$ ipython --no-banner

In [1]: import numpy as np

In [2]: np.set_printoptions(suppress=True, linewidth=200)

In [3]: Y = np.array([[1, 3, -3, 0], [-2, -2, 0, -1], [3, 2, 1, 0], [2, 1, -1, -3]])

In [4]: arr = Y - Y.T

In [5]: arr
Out[5]: 
array([[ 0,  5, -6, -2],
       [-5,  0, -2, -2],
       [ 6,  2,  0,  1],
       [ 2,  2, -1,  0]])

In [6]: # skew-symmetric

In [7]: Y = arr / np.sqrt((arr ** 2).mean(axis=1, keepdims=True))

In [8]: np.round(np.linalg.norm(Y, axis=1), 2)
Out[8]: array([2., 2., 2., 2.])

In [9]: arr - arr.mean(axis=1, keepdims=True)
Out[9]: 
array([[ 0.75,  5.75, -5.25, -1.25],
       [-2.75,  2.25,  0.25,  0.25],
       [ 3.75, -0.25, -2.25, -1.25],
       [ 1.25,  1.25, -1.75, -0.75]])

In [10]: rng = np.random.default_rng(97)

In [11]: labels = rng.permutation(4)

In [12]: labels
Out[12]: array([1, 0, 3, 2])

In [13]: Y = arr[labels][:, labels]

In [14]: Y
Out[14]: 
array([[ 0, -5, -2, -2],
       [ 5,  0, -2, -6],
       [ 2,  2,  0, -1],
       [ 2,  6,  1,  0]])

In [15]: print(round(np.linalg.det(Y), 2), round(np.linalg.det(arr[labels]), 2))
9.0 9.0

In [16]: np.trace(Y)
Out[16]: np.int64(0)

In [17]: np.round(np.sort(np.abs(np.linalg.eigvals(Y))), 2)
Out[17]: array([0.35, 0.35, 8.6 , 8.6 ])

In [18]: O, evecs = np.linalg.qr(arr[:, :2])[0], np.linalg.qr(arr[:, 2:])[0]

In [19]: sigma = np.linalg.svd(O.T @ evecs, compute_uv=False)

In [20]: sigma.round(2)
Out[20]: array([1.  , 0.97])

In [21]: round(float(np.linalg.norm(O @ O.T - evecs @ evecs.T, 2)), 2)
Out[21]: 0.23

In [22]: Uu, sigma, Vh = np.linalg.svd(arr)

In [23]: sigma.round(2)
Out[23]: array([8.6 , 8.6 , 0.35, 0.35])

In [24]: print(np.argmax(sigma[:-1] / (sigma[1:] + 1e-6)) + 1)
2

In [25]: Y = Uu[:, :2] @ np.diag(sigma[:2]) @ Vh[:2]

In [26]: np.linalg.matrix_rank(Y)
Out[26]: np.int64(2)

In [27]: np.linalg.matrix_rank(arr, rtol=0.05)
Out[27]: np.int64(2)

In [28]: np.round(np.linalg.norm(arr - Y, 2), 2), np.round(sigma[2], 2)
Out[28]: (np.float64(0.35), np.float64(0.35))

In [29]: round(float(np.linalg.norm(arr - Y) / np.linalg.norm(arr)), 2)
Out[29]: 0.04

In [30]: feats = np.load("x.npy")

In [31]: feats
Out[31]: 
array([[0, 1, 0, 0],
       [1, 0, 1, 0],
       [0, 1, 0, 1],
       [0, 0, 1, 0]])

In [32]: # symmetric, so the eigenvalues are real

In [33]: th = np.radians(36)

In [34]: R = np.eye(4)

In [35]: R[2, 2] = R[1, 1] = np.cos(th)

In [36]: R[2, 1], R[1, 2] = -np.sin(th), np.sin(th)

In [37]: print(R.round(2))
[[ 1.    0.    0.    0.  ]
 [ 0.    0.81  0.59  0.  ]
 [ 0.   -0.59  0.81  0.  ]
 [ 0.    0.    0.    1.  ]]

In [38]: Y = feats @ R.T

In [39]: round(np.linalg.det(R), 2), round(float(np.trace(R)), 2)
Out[39]: (np.float64(1.0), 3.62)

In [40]: np.allclose(np.linalg.norm(feats, axis=1), np.linalg.norm(Y, axis=1))
Out[40]: True

In [41]: np.round(np.abs(Y - feats).max(axis=0), 2)
Out[41]: array([0.  , 0.59, 0.59, 0.  ])
